% python3 -q
>>> import numpy as np
>>> import numpy.linalg as la
>>> np.set_printoptions(precision=3, suppress=True, linewidth=100, sign=" ")
>>> K = np.load("run5.npy")
>>> K
array([[ 0.,  5.,  2., -4.,  3., -2.],
       [ 5.,  0.,  0.,  0.,  0.,  0.],
       [ 2.,  0.,  0.,  0.,  0.,  0.],
       [-4.,  0.,  0.,  0.,  0.,  0.],
       [ 3.,  0.,  0.,  0.,  0.,  0.],
       [-2.,  0.,  0.,  0.,  0.,  0.]])
>>> # equal to its transpose
>>> r0, v = K[1], K[0]
>>> r0 @ r0
np.float64(25.0)
>>> r0 @ v
np.float64(0.0)
>>> p = (r0 @ v) / (r0 @ r0) * r0
>>> np.round(la.norm(r0 + v) ** 2 + la.norm(r0 - v) ** 2, 3)
np.float64(166.0)
>>> v - p
array([ 0.,  5.,  2., -4.,  3., -2.])
>>> (v - p) @ r0
np.float64(0.0)
>>> la.matrix_rank(np.outer(r0, v))
np.int64(1)
>>> E = np.loadtxt("mat.csv", delimiter=",")
>>> E
array([[ 1.   ,  0.7  ,  0.49 ,  0.343,  0.24 ],
       [ 0.7  ,  1.   ,  0.7  ,  0.49 ,  0.343],
       [ 0.49 ,  0.7  ,  1.   ,  0.7  ,  0.49 ],
       [ 0.343,  0.49 ,  0.7  ,  1.   ,  0.7  ],
       [ 0.24 ,  0.343,  0.49 ,  0.7  ,  1.   ]])
>>> x0 = np.ones(5)
>>> for _ in range(7):
...     x0 = E @ x0
...     x0 /= la.norm(x0)
...     print(round(x0 @ E @ x0, 3))
... 
3.102
3.103
3.103
3.103
3.103
3.103
3.103
>>> round(float(la.eigvalsh(E)[-1]), 3)
3.103
>>> x0
array([ 0.394,  0.47 ,  0.497,  0.47 ,  0.394])
>>> feats = np.load("layer13.npy")
>>> feats
array([[ 0,  0,  0,  0],
       [ 0,  0,  0,  0],
       [-2,  3,  4, -4],
       [ 1,  2,  3, -1],
       [-2,  3,  4, -4],
       [ 0,  0,  0,  0],
       [ 0,  0,  0,  0],
       [ 1,  2,  3, -1],
       [ 0,  0,  0,  0],
       [ 0,  0,  0,  0],
       [ 0,  0,  0,  0],
       [-3,  0, -2, -2],
       [-3,  1,  1, -3],
       [ 0, -2,  2,  2],
       [-3,  1,  1, -3],
       [-6,  1, -1, -5],
       [ 0,  0,  0,  0],
       [ 1,  2,  3, -1],
       [ 0,  0,  0,  0],
       [ 0,  0,  0,  0],
       [ 0,  0,  0,  0],
       [-6,  1, -1, -5],
       [ 0,  0,  0,  0],
       [ 1,  2,  3, -1],
       [-3,  0, -2, -2],
       [-2,  1,  6, -2],
       [ 0, -2,  2,  2],
       [-3,  1,  1, -3],
       [ 1,  2,  3, -1],
       [-3,  1,  1, -3],
       [ 0,  0,  0,  0],
       [ 0, -2,  2,  2]])
>>> # row 1 repeats row 0
>>> np.argsort(-la.norm(feats, axis=0).round(6), kind="stable")[:3]
array([ 3,  0,  2])
>>> [round(float(x), 3) for x in la.svd(feats, compute_uv=False)[:3]]
[17.371, 12.228, 5.89]
>>> la.cond(feats) > 100
np.False_
>>> G = np.cov(feats, rowvar=False)
>>> np.polyfit(feats[:, 1], feats[:, 2], 1)
array([ 0.677,  0.672])
>>> feats.std(axis=0)
array([ 1.879,  1.224,  1.811,  1.843])
>>> la.eigvalsh(G)[::-1]
array([ 6.868,  4.221,  0.995,  0.001])
>>> np.argwhere(np.triu(np.abs(np.corrcoef(feats.T)) > 0.8, 1))
array([[ 0,  3]])
>>> round(float(np.corrcoef(feats[:, 1], feats[:, 2])[0, 1]), 3)
0.458
>>> left, sigma, vt = la.svd(feats)
>>> np.argmax(sigma[:-1] / (sigma[1:] + 1e-6)) + 1
np.int64(3)
>>> other = left[:, :3] @ np.diag(sigma[:3]) @ vt[:3]
>>> la.matrix_rank(other)
np.int64(3)
>>> la.matrix_rank(feats, rtol=0.05)
np.int64(3)
>>> O, Rm = la.qr(feats)
>>> O.shape, Rm.shape
((32, 4), (4, 4))
>>> np.round(O @ Rm, 3) + 0
array([[ 0.,  0.,  0.,  0.],
       [ 0.,  0.,  0.,  0.],
       [-2.,  3.,  4., -4.],
       [ 1.,  2.,  3., -1.],
       [-2.,  3.,  4., -4.],
       [ 0.,  0.,  0.,  0.],
       [ 0.,  0.,  0.,  0.],
       [ 1.,  2.,  3., -1.],
       [ 0.,  0.,  0.,  0.],
       [ 0.,  0.,  0.,  0.],
       [ 0.,  0.,  0.,  0.],
       [-3.,  0., -2., -2.],
       [-3.,  1.,  1., -3.],
       [ 0., -2.,  2.,  2.],
       [-3.,  1.,  1., -3.],
       [-6.,  1., -1., -5.],
       [ 0.,  0.,  0.,  0.],
       [ 1.,  2.,  3., -1.],
       [ 0.,  0.,  0.,  0.],
       [ 0.,  0.,  0.,  0.],
       [ 0.,  0.,  0.,  0.],
       [-6.,  1., -1., -5.],
       [ 0.,  0.,  0.,  0.],
       [ 1.,  2.,  3., -1.],
       [-3.,  0., -2., -2.],
       [-2.,  1.,  6., -2.],
       [ 0., -2.,  2.,  2.],
       [-3.,  1.,  1., -3.],
       [ 1.,  2.,  3., -1.],
       [-3.,  1.,  1., -3.],
       [ 0.,  0.,  0.,  0.],
       [ 0., -2.,  2.,  2.]])
>>> np.round(O.T @ O, 3) + 0
array([[ 1.,  0.,  0.,  0.],
       [ 0.,  1.,  0.,  0.],
       [ 0.,  0.,  1.,  0.],
       [ 0.,  0.,  0.,  1.]])
>>> np.round(abs(Rm[0, 0]), 3), round(float(la.norm(feats[:, 0])), 3)
(np.float64(11.958), 11.958)
>>> round(np.trace(O @ O.T), 3)
np.float64(4.0)
>>> dist = la.norm(feats[:, None] - feats[None], axis=-1)
>>> dist.shape
(32, 32)
>>> la.norm(feats - feats.mean(axis=0), axis=1)
array([ 1.866,  1.866,  4.941,  3.149,  4.941,  1.866,  1.866,  3.149,  1.866,  1.866,  1.866,
        3.797,  2.825,  4.226,  2.825,  6.702,  1.866,  3.149,  1.866,  1.866,  1.866,  6.702,
        1.866,  3.149,  3.797,  5.176,  4.226,  2.825,  3.149,  2.825,  1.866,  4.226])
>>> dist[:5, :5]
array([[ 0.   ,  0.   ,  6.708,  3.873,  6.708],
       [ 0.   ,  0.   ,  6.708,  3.873,  6.708],
       [ 6.708,  6.708,  0.   ,  4.472,  0.   ],
       [ 3.873,  3.873,  4.472,  0.   ,  4.472],
       [ 6.708,  6.708,  0.   ,  4.472,  0.   ]])
>>> dist.mean(axis=1).argmax()
np.int64(15)
>>> (dist + 1e9 * np.eye(32)).round(6).argmin(axis=1)
array([  1,   0,   4,   7,   2,   0,   0,   3,   0,   0,   0,  24,  14,  26,  12,  21,   0,   3,
         0,   0,   0,  15,   0,   3,  11,   2,  13,  12,   3,  12,   0,  13])
>>> la.norm(feats, axis=1)
array([ 0.   ,  0.   ,  6.708,  3.873,  6.708,  0.   ,  0.   ,  3.873,  0.   ,  0.   ,  0.   ,
        4.123,  4.472,  3.464,  4.472,  7.937,  0.   ,  3.873,  0.   ,  0.   ,  0.   ,  7.937,
        0.   ,  3.873,  4.123,  6.708,  3.464,  4.472,  3.873,  4.472,  0.   ,  3.464])
>>> M = np.loadtxt("test15.csv", delimiter=",")
>>> M
array([[-3.,  0.,  0.],
       [-3., -5.,  0.],
       [ 2.,  2.,  4.]])
>>> evals, vecs = la.eig(M)
>>> np.sort(la.eigvals(M.T))
array([-5., -3.,  4.])
>>> np.sort(la.eigvals(la.inv(M)))
array([-0.333, -0.2  ,  0.25 ])
>>> evals
array([ 4., -5., -3.])
>>> np.prod(evals)
np.float64(60.0)
>>> np.sort(la.eigvals(M @ M))
array([  9.,  16.,  25.])
>>> m1 = np.load("x.npy")
>>> m1
array([[ 0,  3,  0,  0],
       [ 1,  3,  0,  0],
       [ 0,  0,  0,  3],
       [ 0,  0,  1,  3]])
>>> round(float(la.det(m1)), 3)
9.0
>>> m1 @ m1
array([[  3,   9,   0,   0],
       [  3,  12,   0,   0],
       [  0,   0,   3,   9],
       [  0,   0,   3,  12]])
>>> np.flatnonzero(la.matrix_power((m1 != 0) + (m1.T != 0) + np.eye(4), 4)[3])
array([ 2,  3])
>>> x0 = np.array([9, -1, -1, -4])
>>> y = m1 @ x0
>>> y
array([ -3,   6, -12, -13])
>>> la.solve(m1.T, m1[1])
array([ 0.,  1.,  0.,  0.])
>>> la.solve(m1, 5 * y)
array([ 45.,  -5.,  -5., -20.])
>>> la.solve(m1, y)
array([ 9., -1., -1., -4.])
>>> left, sigma, vt = la.svd(m1, full_matrices=False)
>>> np.round(left.T @ left, 3) + 0
array([[ 1.,  0.,  0.,  0.],
       [ 0.,  1.,  0.,  0.],
       [ 0.,  0.,  1.,  0.],
       [ 0.,  0.,  0.,  1.]])
>>> sigma / sigma[0]
array([ 1.   ,  1.   ,  0.162,  0.162])
>>> np.allclose(left * sigma @ vt, m1)
True
>>> left.shape, sigma.shape, vt.shape
((4, 4), (4,), (4, 4))
>>> round(np.sqrt((sigma ** 2).sum()), 3), np.round(la.norm(m1), 3)
(np.float64(6.164), np.float64(6.164))
>>> np.round(vt @ vt.T, 3) + 0
array([[ 1.,  0.,  0.,  0.],
       [ 0.,  1.,  0.,  0.],
       [ 0.,  0.,  1.,  0.],
       [ 0.,  0.,  0.,  1.]])
>>> sigma
array([ 4.303,  4.303,  0.697,  0.697])
>>> rng = np.random.default_rng(2406)
>>> lab = rng.permutation(4)
>>> lab
array([ 1,  2,  3,  0])
>>> other = m1[lab][:, lab]
>>> np.allclose(other, m1)
False
>>> np.diag(other)
array([ 3,  0,  3,  0])
>>> np.sort(np.abs(la.eigvals(other)))
array([ 0.791,  0.791,  3.791,  3.791])
>>> np.trace(other)
np.int64(6)
>>> other
array([[ 3,  0,  0,  1],
       [ 0,  0,  3,  0],
       [ 0,  1,  3,  0],
       [ 3,  0,  0,  0]])
>>> O = other.astype(float).copy()
>>> for j in range(4):
...     O[:, j] -= O[:, :j] @ (O[:, :j].T @ O[:, j])
...     O[:, j] /= la.norm(O[:, j])
... 
>>> O
array([[ 0.707,  0.   ,  0.   ,  0.707],
       [ 0.   ,  0.   ,  1.   ,  0.   ],
       [ 0.   ,  1.   ,  0.   ,  0.   ],
       [ 0.707,  0.   ,  0.   , -0.707]])
>>> np.round(O.T @ other, 3) + 0
array([[ 4.243,  0.   ,  0.   ,  0.707],
       [ 0.   ,  1.   ,  3.   ,  0.   ],
       [ 0.   ,  0.   ,  3.   ,  0.   ],
       [ 0.   ,  0.   ,  0.   ,  0.707]])
>>> X = np.loadtxt("case2.csv", delimiter=",")
>>> X
array([[ 0.011,  0.033,  0.056,  0.011,  0.033,  0.011,  0.033,  0.011,  0.033,  0.056],
       [ 0.033,  0.1  ,  0.167,  0.033,  0.1  ,  0.033,  0.1  ,  0.033,  0.1  ,  0.167],
       [ 0.056,  0.167,  0.278,  0.056,  0.167,  0.056,  0.167,  0.056,  0.167,  0.278],
       [ 0.011,  0.033,  0.056,  0.011,  0.033,  0.011,  0.033,  0.011,  0.033,  0.056],
       [ 0.033,  0.1  ,  0.167,  0.033,  0.1  ,  0.033,  0.1  ,  0.033,  0.1  ,  0.167],
       [ 0.011,  0.033,  0.056,  0.011,  0.033,  0.011,  0.033,  0.011,  0.033,  0.056],
       [ 0.033,  0.1  ,  0.167,  0.033,  0.1  ,  0.033,  0.1  ,  0.033,  0.1  ,  0.167],
       [ 0.011,  0.033,  0.056,  0.011,  0.033,  0.011,  0.033,  0.011,  0.033,  0.056],
       [ 0.033,  0.1  ,  0.167,  0.033,  0.1  ,  0.033,  0.1  ,  0.033,  0.1  ,  0.167],
       [ 0.056,  0.167,  0.278,  0.056,  0.167,  0.056,  0.167,  0.056,  0.167,  0.278]])
>>> [round(float(x), 3) for x in la.svd(X, compute_uv=False)[:3]]
[1.0, 0.0, 0.0]
>>> round(float(np.trace(la.pinv(X) @ X)), 3)
1.0
>>> np.unique(X.round(6), axis=0).shape
(3, 10)
>>> left, sigma, vt = la.svd(X)
>>> vecs = vt[:(sigma > 1e-8).sum()]
>>> x0 = X[7] + 4 * X[6] + rng.integers(2) * np.eye(10)[8]
>>> x0
array([ 0.144,  0.433,  0.722,  0.144,  0.433,  0.144,  0.433,  0.144,  0.433,  0.722])
>>> np.allclose(vecs.T @ vecs @ x0, x0)
True
>>> np.diag(vecs.T @ vecs)
array([ 0.011,  0.1  ,  0.278,  0.011,  0.1  ,  0.011,  0.1  ,  0.011,  0.1  ,  0.278])
>>> left, sigma, vt = la.svd(X)
>>> np.argmax(sigma[:-1] / (sigma[1:] + 1e-6)) + 1
np.int64(1)
>>> other = left[:, :1] @ np.diag(sigma[:1]) @ vt[:1]
>>> la.matrix_rank(other)
np.int64(1)
>>> la.matrix_rank(X, rtol=0.05)
np.int64(1)
>>> np.round(la.norm(X - other, 2), 3), round(float(sigma[1]), 3)
(np.float64(0.0), 0.0)
>>> round(la.norm(X - other) / la.norm(X), 3)
np.float64(0.0)
>>> mat = np.load("arr.npy")
>>> mat
array([[  6.,   8.,   6.],
       [  8.,  18.,  12.],
       [  6.,  12.,  11.]])
>>> left, sigma, vt = la.svd(mat)
>>> sigma
array([ 31.,   2.,   2.])
>>> np.argmax(sigma[:-1] / (sigma[1:] + 1e-6)) + 1
np.int64(1)
>>> other = left[:, :1] @ np.diag(sigma[:1]) @ vt[:1]
>>> la.matrix_rank(mat, rtol=0.05)
np.int64(3)
>>> round(float(la.norm(mat - other) / la.norm(mat)), 3)
0.091
>>> round(float(np.abs(mat - other).max()), 3)
1.724
>>> round(la.norm(mat - other, 2), 3), round(sigma[1], 3)
(np.float64(2.0), np.float64(2.0))
